$ python -q
>>> import numpy as np
>>> import numpy.linalg as la
>>> np.set_printoptions(precision=2, suppress=True, linewidth=100)
>>> tidy = lambda a: np.round(a, 2) + 0
>>> M = np.loadtxt("data.csv", delimiter=",")
>>> print(M)
[[-1.3   0.1 ]
 [ 3.1   0.  ]
 [-1.4  -0.4 ]
 [-1.41 -0.37]]
>>> # column 0 dominates
>>> vec = np.array([5, 0])
>>> target = M @ vec
>>> print(tidy(la.solve(M.T @ M, M.T @ target)))
[5. 0.]
>>> tidy(la.pinv(M) @ M)
array([[1., 0.],
       [0., 1.]])
>>> rng = np.random.default_rng(950)
>>> target = target + 0.3 * rng.normal(size=4)
>>> tidy(target)
array([-6.73, 14.86, -7.19, -7.58])
>>> coef, *_ = la.lstsq(M, target)
>>> coef.round()
array([5., 1.])
>>> tidy(M.T @ (target - M @ coef))
array([0., 0.])
>>> print(tidy(la.norm(target - M @ coef)))
0.63
>>> vec = np.array([-1, 3])
>>> target = M @ vec
>>> coef, lr = np.zeros(2), 1 / la.norm(M, 2) ** 2
>>> for i in range(4):
...     coef -= lr * M.T @ (M @ coef - target)
...     if i % 1 == 0: print(i, round(la.norm(M @ coef - target), 2))
... 
0 1.49
1 1.47
2 1.45
3 1.42
>>> tidy(la.cond(M))
np.float64(7.88)
>>> feats = np.load("block14.npy")
>>> print(feats)
[[6. 1. 1.]
 [1. 6. 1.]
 [1. 1. 6.]]
>>> vec = np.array([-1, -2, -2])
>>> target = feats @ vec
>>> target
array([-10., -15., -15.])
>>> tidy(la.solve(feats, 5 * target))
array([ -5., -10., -10.])
>>> tidy(la.solve(feats.T, feats[0]))
array([1., 0., 0.])
>>> tidy(la.solve(feats, target))
array([-1., -2., -2.])
>>> tidy(la.solve(feats, target + feats[:, 2]))
array([-1., -2., -1.])
